>>> import numpy as np
>>> import numpy.linalg as la
>>> np.set_printoptions(suppress=True, linewidth=100)
>>> rnd = lambda a: np.round(a, 1) + 0
>>> X = np.load("x.npy")
>>> X
array([[0, 2, 0, 2],
       [2, 1, 2, 1],
       [0, 2, 0, 2],
       [2, 1, 2, 1]])
>>> Uu, sig, VT = la.svd(X, full_matrices=False)
>>> rnd(Uu.T @ Uu)
array([[1., 0., 0., 0.],
       [0., 1., 0., 0.],
       [0., 0., 1., 0.],
       [0., 0., 0., 1.]])
>>> (sig > 1e-8).sum()
np.int64(2)
>>> rnd(sig)
array([5.1, 3.1, 0. , 0. ])
>>> print(np.allclose(Uu * sig @ VT, X))
True
>>> rnd(np.abs(VT[0]))
array([0.4, 0.6, 0.4, 0.6])
>>> rnd(Uu.T @ X @ VT.T)
array([[5.1, 0. , 0. , 0. ],
       [0. , 3.1, 0. , 0. ],
       [0. , 0. , 0. , 0. ],
       [0. , 0. , 0. , 0. ]])
>>> rnd(VT @ VT.T)
array([[1., 0., 0., 0.],
       [0., 1., 0., 0.],
       [0., 0., 1., 0.],
       [0., 0., 0., 1.]])
>>> W0 = np.load("m.npy")
>>> rnd(W0)
array([[-0.3, -1.5,  1.3, -0.8,  1.1, -1.8],
       [-1.6, -1. , -0.3, -0.5,  1.4, -1.7],
       [-2.1,  0.1, -1.8,  0.1,  1. , -0.7],
       [-0.9, -1.4,  0.6, -0.7,  1.3, -1.9],
       [ 1.4,  1.2, -0.1,  0.6, -1.4,  1.8],
       [-1.5,  1. , -2.2,  0.5,  0.1,  0.6],
       [ 1.1,  1.3, -0.4,  0.7, -1.4,  1.9],
       [ 0.7,  1.4, -0.9,  0.7, -1.2,  1.9],
       [-1.8,  0.8, -2.2,  0.4,  0.4,  0.2],
       [-2. , -0.4, -1.2, -0.2,  1.3, -1.3],
       [ 1.6,  1. ,  0.3,  0.5, -1.5,  1.7],
       [ 1.6, -0.9,  2.2, -0.5, -0.3, -0.4],
       [-1.5,  1. , -2.2,  0.5,  0.2,  0.6],
       [ 1.9,  0.6,  1. ,  0.3, -1.4,  1.4],
       [ 1.5, -1. ,  2.2, -0.5, -0.2, -0.6],
       [ 2.1,  0.2,  1.4,  0.1, -1.2,  1. ],
       [ 0.1,  1.5, -1.4,  0.8, -1. ,  1.8],
       [ 2.1,  0.1,  1.6,  0. , -1.1,  0.9],
       [-0.9,  1.4, -2.1,  0.7, -0.4,  1.2],
       [-1.2,  1.2, -2.2,  0.6, -0.2,  1. ]])
>>> basis = W0[[10, 18]].astype(float)
>>> for _ in range(5):
...     z = la.norm(W0[:, None] - basis, axis=-1).argmin(axis=1)
...     basis = np.array([W0[z == j].mean(axis=0) for j in range(2)])
... 
>>> z
array([0, 1, 1, 1, 0, 1, 0, 0, 1, 1, 0, 0, 1, 0, 0, 0, 1, 0, 1, 1])
>>> rnd(basis[1] - basis[0])
array([-2.7,  0.2, -2.4,  0.1,  1.3, -0.8])
